In [1]: import numpy as np

In [2]: np.set_printoptions(suppress=True, linewidth=140)

In [3]: F = np.loadtxt("block5.csv", delimiter=",")

In [4]: F
Out[4]: 
array([[1.   , 0.7  , 0.49 , 0.343, 0.24 , 0.168],
       [0.7  , 1.   , 0.7  , 0.49 , 0.343, 0.24 ],
       [0.49 , 0.7  , 1.   , 0.7  , 0.49 , 0.343],
       [0.343, 0.49 , 0.7  , 1.   , 0.7  , 0.49 ],
       [0.24 , 0.343, 0.49 , 0.7  , 1.   , 0.7  ],
       [0.168, 0.24 , 0.343, 0.49 , 0.7  , 1.   ]])

In [5]: def softmax(z):
   ...:     e = np.exp(z - z.max(axis=-1, keepdims=True))
   ...:     return e / e.sum(axis=-1, keepdims=True)
   ...: 

In [6]: np.round(softmax(F).sum(axis=1), 3)
Out[6]: array([1., 1., 1., 1., 1., 1.])

In [7]: att = F @ F.T / np.sqrt(6)

In [8]: np.round(softmax(att)[2] @ F, 3)
Out[8]: array([0.493, 0.596, 0.647, 0.637, 0.575, 0.47 ])

In [9]: np.round(np.linalg.norm(F, axis=0), 3)
Out[9]: array([1.391, 1.548, 1.606, 1.606, 1.548, 1.391])

In [10]: np.linalg.norm(F, axis=1).argmax()
Out[10]: np.int64(2)

In [11]: rng = np.random.default_rng(8736)

In [12]: M2 = F + rng.integers(-2, 3, (6, 1)) @ rng.integers(-2, 3, (1, 6))

In [13]: M2
Out[13]: 
array([[-3.   ,  2.7  ,  2.49 , -1.657, -3.76 ,  4.168],
       [ 4.7  , -1.   , -1.3  ,  2.49 ,  4.343, -3.76 ],
       [ 0.49 ,  0.7  ,  1.   ,  0.7  ,  0.49 ,  0.343],
       [ 4.343, -1.51 , -1.3  ,  3.   ,  4.7  , -3.51 ],
       [ 0.24 ,  0.343,  0.49 ,  0.7  ,  1.   ,  0.7  ],
       [ 2.168, -0.76 , -0.657,  1.49 ,  2.7  , -1.   ]])

In [14]: np.round(np.linalg.svd(M2 - F, compute_uv=False), 3) + 0
Out[14]: array([13.964,  0.   ,  0.   ,  0.   ,  0.   ,  0.   ])

In [15]: np.linalg.matrix_rank(M2 - F, tol=1e-8)
Out[15]: np.int64(1)

In [16]: np.abs(M2 - F).sum(axis=1)
Out[16]: array([18., 18.,  0., 18.,  0.,  9.])

In [17]: L = np.linalg.cholesky(F)

In [18]: F / np.sqrt(np.outer(np.diag(F), np.diag(F)))
Out[18]: 
array([[1.   , 0.7  , 0.49 , 0.343, 0.24 , 0.168],
       [0.7  , 1.   , 0.7  , 0.49 , 0.343, 0.24 ],
       [0.49 , 0.7  , 1.   , 0.7  , 0.49 , 0.343],
       [0.343, 0.49 , 0.7  , 1.   , 0.7  , 0.49 ],
       [0.24 , 0.343, 0.49 , 0.7  , 1.   , 0.7  ],
       [0.168, 0.24 , 0.343, 0.49 , 0.7  , 1.   ]])

In [19]: evals, V = np.linalg.eigh(F)

In [20]: x0 = np.array([7, -5, 8, 6, -9, 6])

In [21]: x0 @ F @ x0
Out[21]: np.float64(154.282)

In [22]: X = np.loadtxt("layer19.csv", delimiter=",")

In [23]: X
Out[23]: 
array([[ -9.,  -4.,  -5.,  -8.,   0.,  -4.,  -1.,  -4.,   7.],
       [ -1.,  -3.,  -8., -16.,   6.,  -9.,   1.,  -3.,  11.],
       [  7.,   2.,  -1., -10.,  -1., -12.,  -1.,  -1.,   9.],
       [ 15.,  -7.,   3., -14.,   7., -15.,  -4., -10.,   2.],
       [ 12., -10.,  -4.,  -8.,  14., -11., -13., -13.,   4.],
       [ 17.,  -3.,   5.,  -9.,  20., -20., -11., -19.,  -5.],
       [ 18.,   6.,   9.,   0.,  26., -22.,  -4., -19.,  -6.],
       [ 23.,   0.,   5.,  -9.,  33., -22.,   2., -18.,  -6.],
       [ 16.,  -7.,   0.,  -8.,  40., -20.,  -4., -20., -11.],
       [ 16.,  -9.,  -4., -12.,  42., -23.,   2., -25.,  -2.],
       [ 19., -17.,   2., -16.,  45., -26.,   6., -30.,  -3.],
       [ 14., -23.,   1., -11.,  52., -26.,   2., -25.,  -2.],
       [ 10., -20.,   8., -19.,  56., -33.,  -3., -29.,  -8.],
       [ 10., -13.,  10., -24.,  55., -35.,   2., -37.,  -7.],
       [ 13.,  -7.,  15., -30.,  46., -37.,  10., -43.,   1.],
       [ 16.,  -1.,  10., -33.,  55., -30.,   4., -34.,   8.],
       [ 19.,  -5.,  12., -32.,  53., -22.,  -5., -41.,   9.],
       [ 28.,   2.,  18., -38.,  46., -29., -12., -34.,   0.],
       [ 27.,  -3.,  19., -42.,  51., -37., -11., -37.,   2.],
       [ 20.,   4.,  21., -48.,  49., -33., -19., -41.,  -4.],
       [ 29.,   9.,  15., -57.,  57., -30., -22., -39.,   1.],
       [ 33.,   4.,   7., -65.,  52., -38., -21., -48.,   0.],
       [ 38.,  13.,   0., -57.,  57., -37., -12., -45.,   4.],
       [ 41.,   9.,  -8., -65.,  63., -30.,  -5., -39.,  -5.],
       [ 45.,  17., -11., -66.,  58., -26., -11., -39., -10.],
       [ 44.,  25.,  -9., -65.,  55., -26., -20., -30.,  -8.],
       [ 51.,  25., -12., -56.,  53., -17., -21., -36.,  -6.],
       [ 50.,  20., -10., -54.,  57., -11., -14., -42., -14.],
       [ 44.,  28.,  -6., -59.,  66.,  -9., -12., -51., -22.]])

In [24]: blk = np.stack([X, -2 * X, X[::-1]])

In [25]: (blk @ X.T).shape
Out[25]: (3, 29, 29)
